$ ipython --no-banner

In [1]: import numpy as np

In [2]: np.set_printoptions(suppress=True, linewidth=160)

In [3]: rd = lambda a: np.round(a, 3) + 0

In [4]: feats = np.load("w.npy")

In [5]: feats
Out[5]: 
array([[1.   , 0.2  , 0.04 , 0.008, 0.002, 0.   , 0.   ],
       [0.2  , 1.   , 0.2  , 0.04 , 0.008, 0.002, 0.   ],
       [0.04 , 0.2  , 1.   , 0.2  , 0.04 , 0.008, 0.002],
       [0.008, 0.04 , 0.2  , 1.   , 0.2  , 0.04 , 0.008],
       [0.002, 0.008, 0.04 , 0.2  , 1.   , 0.2  , 0.04 ],
       [0.   , 0.002, 0.008, 0.04 , 0.2  , 1.   , 0.2  ],
       [0.   , 0.   , 0.002, 0.008, 0.04 , 0.2  , 1.   ]])

In [6]: # symmetric

In [7]: x0 = np.ones(7)

In [8]: for _ in range(4):
   ...:     x0 = feats @ x0
   ...:     x0 /= np.linalg.norm(x0)
   ...:     print(round(x0 @ feats @ x0, 3))
   ...: 
1.424
1.431
1.434
1.436

In [9]: rd(x0)
Out[9]: array([0.264, 0.382, 0.431, 0.444, 0.431, 0.382, 0.264])

In [10]: rd(np.linalg.eigvalsh(feats)[-1])
Out[10]: np.float64(1.439)

In [11]: Q, r_ = np.linalg.qr(feats)

In [12]: rd(Q @ r_)
Out[12]: 
array([[1.   , 0.2  , 0.04 , 0.008, 0.002, 0.   , 0.   ],
       [0.2  , 1.   , 0.2  , 0.04 , 0.008, 0.002, 0.   ],
       [0.04 , 0.2  , 1.   , 0.2  , 0.04 , 0.008, 0.002],
       [0.008, 0.04 , 0.2  , 1.   , 0.2  , 0.04 , 0.008],
       [0.002, 0.008, 0.04 , 0.2  , 1.   , 0.2  , 0.04 ],
       [0.   , 0.002, 0.008, 0.04 , 0.2  , 1.   , 0.2  ],
       [0.   , 0.   , 0.002, 0.008, 0.04 , 0.2  , 1.   ]])

In [13]: Q.shape, r_.shape
Out[13]: ((7, 7), (7, 7))

In [14]: rd(Q)
Out[14]: 
array([[-0.98 ,  0.2  ,  0.   ,  0.   ,  0.   ,  0.   ,  0.   ],
       [-0.196, -0.96 ,  0.2  ,  0.   ,  0.   ,  0.   ,  0.001],
       [-0.039, -0.192, -0.96 ,  0.2  ,  0.   ,  0.   , -0.001],
       [-0.008, -0.038, -0.192, -0.96 ,  0.2  ,  0.   ,  0.   ],
       [-0.002, -0.008, -0.038, -0.192, -0.96 ,  0.2  ,  0.   ],
       [ 0.   , -0.002, -0.008, -0.038, -0.192, -0.961, -0.196],
       [ 0.   ,  0.   , -0.002, -0.008, -0.038, -0.192,  0.981]])

In [15]: rd(abs(r_[0, 0])), rd(np.linalg.norm(feats[:, 0]))
Out[15]: (np.float64(1.021), np.float64(1.021))

In [16]: rd(Q.T @ Q)
Out[16]: 
array([[1., 0., 0., 0., 0., 0., 0.],
       [0., 1., 0., 0., 0., 0., 0.],
       [0., 0., 1., 0., 0., 0., 0.],
       [0., 0., 0., 1., 0., 0., 0.],
       [0., 0., 0., 0., 1., 0., 0.],
       [0., 0., 0., 0., 0., 1., 0.],
       [0., 0., 0., 0., 0., 0., 1.]])

In [17]: th = np.radians(30)

In [18]: r_ = np.eye(7)

In [19]: r_[6, 6] = r_[0, 0] = np.cos(th)

In [20]: r_[6, 0], r_[0, 6] = -np.sin(th), np.sin(th)

In [21]: rd(r_)
Out[21]: 
array([[ 0.866,  0.   ,  0.   ,  0.   ,  0.   ,  0.   ,  0.5  ],
       [ 0.   ,  1.   ,  0.   ,  0.   ,  0.   ,  0.   ,  0.   ],
       [ 0.   ,  0.   ,  1.   ,  0.   ,  0.   ,  0.   ,  0.   ],
       [ 0.   ,  0.   ,  0.   ,  1.   ,  0.   ,  0.   ,  0.   ],
       [ 0.   ,  0.   ,  0.   ,  0.   ,  1.   ,  0.   ,  0.   ],
       [ 0.   ,  0.   ,  0.   ,  0.   ,  0.   ,  1.   ,  0.   ],
       [-0.5  ,  0.   ,  0.   ,  0.   ,  0.   ,  0.   ,  0.866]])

In [22]: other = feats @ r_.T

In [23]: np.allclose(feats @ feats.T, other @ other.T)
Out[23]: True

In [24]: rd(np.linalg.svd(feats, compute_uv=False)), rd(np.linalg.svd(other, compute_uv=False))
Out[24]: 
(array([1.439, 1.286, 1.104, 0.941, 0.816, 0.73 , 0.683]),
 array([1.439, 1.286, 1.104, 0.941, 0.816, 0.73 , 0.683]))

In [25]: rd(np.linalg.det(r_)), rd(np.trace(r_))
Out[25]: (np.float64(1.0), np.float64(6.732))
